In [1]: import numpy as np

In [2]: import numpy.linalg as la

In [3]: np.set_printoptions(precision=2, suppress=True, linewidth=100)

In [4]: out = np.array([[-1, -1, 2, 1, 1, 2],
   ...:     [1, 2, 0, 2, 1, 1],
   ...:     [2, 2, 0, 0, -1, -1],
   ...:     [0, -2, 0, 2, 1, -1],
   ...:     [-2, 2, -1, 0, -1, 1],
   ...:     [0, 1, -1, -1, 1, 0]])

In [5]: arr = out - out.T

In [6]: arr
Out[6]: 
array([[ 0, -2,  0,  1,  3,  2],
       [ 2,  0, -2,  4, -1,  0],
       [ 0,  2,  0,  0,  0,  0],
       [-1, -4,  0,  0,  1,  0],
       [-3,  1,  0, -1,  0,  0],
       [-2,  0,  0,  0,  0,  0]])

In [7]: rng = np.random.default_rng(630423)

In [8]: z = rng.permutation(6)

In [9]: z
Out[9]: array([4, 1, 5, 3, 2, 0])

In [10]: out = arr[z][:, z]

In [11]: out
Out[11]: 
array([[ 0,  1,  0, -1,  0, -3],
       [-1,  0,  0,  4, -2,  2],
       [ 0,  0,  0,  0,  0, -2],
       [ 1, -4,  0,  0,  0, -1],
       [ 0,  2,  0,  0,  0,  0],
       [ 3, -2,  2,  1,  0,  0]])

In [12]: np.round(la.det(out), 2), round(float(la.det(arr[z])), 2)
Out[12]: (np.float64(16.0), -16.0)

In [13]: np.allclose(out, arr)
Out[13]: False

In [14]: np.trace(out)
Out[14]: np.int64(0)

In [15]: M = np.load("sample5.npy")

In [16]: M
Out[16]: 
array([[0.36, 0.22, 0.22, 0.36, 0.07],
       [0.22, 0.13, 0.13, 0.22, 0.04],
       [0.22, 0.13, 0.13, 0.22, 0.04],
       [0.36, 0.22, 0.22, 0.36, 0.07],
       [0.07, 0.04, 0.04, 0.07, 0.01]])

In [17]: # column 2 repeats column 1

In [18]: la.lstsq(M[:-1].T, M[-1])[2]
Out[18]: np.int32(1)

In [19]: np.unique(M.round(6), axis=0).shape
Out[19]: (3, 5)

In [20]: r0, v = M[2], M[0]

In [21]: round(float(r0 @ r0), 2)
Out[21]: 0.13

In [22]: np.round(r0 @ v, 2)
Out[22]: np.float64(0.22)

In [23]: p = (r0 @ v) / (r0 @ r0) * r0

In [24]: np.round(np.outer(r0, v), 2) + 0
Out[24]: 
array([[0.08, 0.05, 0.05, 0.08, 0.02],
       [0.05, 0.03, 0.03, 0.05, 0.01],
       [0.05, 0.03, 0.03, 0.05, 0.01],
       [0.08, 0.05, 0.05, 0.08, 0.02],
       [0.02, 0.01, 0.01, 0.02, 0.  ]])

In [25]: la.matrix_rank(np.outer(r0, v))
Out[25]: np.int64(1)

In [26]: p
Out[26]: array([0.36, 0.22, 0.22, 0.36, 0.07])

In [27]: x0 = np.array([-2, -2, 3, 3, 4])

In [28]: (x0 - M @ x0) @ (M @ x0)
Out[28]: np.float64(0.0)

In [29]: np.eye(5) - M
Out[29]: 
array([[ 0.64, -0.22, -0.22, -0.36, -0.07],
       [-0.22,  0.87, -0.13, -0.22, -0.04],
       [-0.22, -0.13,  0.87, -0.22, -0.04],
       [-0.36, -0.22, -0.22,  0.64, -0.07],
       [-0.07, -0.04, -0.04, -0.07,  0.99]])

In [30]: la.eigvalsh(2 * M - np.eye(5))
Out[30]: array([-1., -1., -1., -1.,  1.])

In [31]: round(float(np.trace(M)), 2)
Out[31]: 1.0
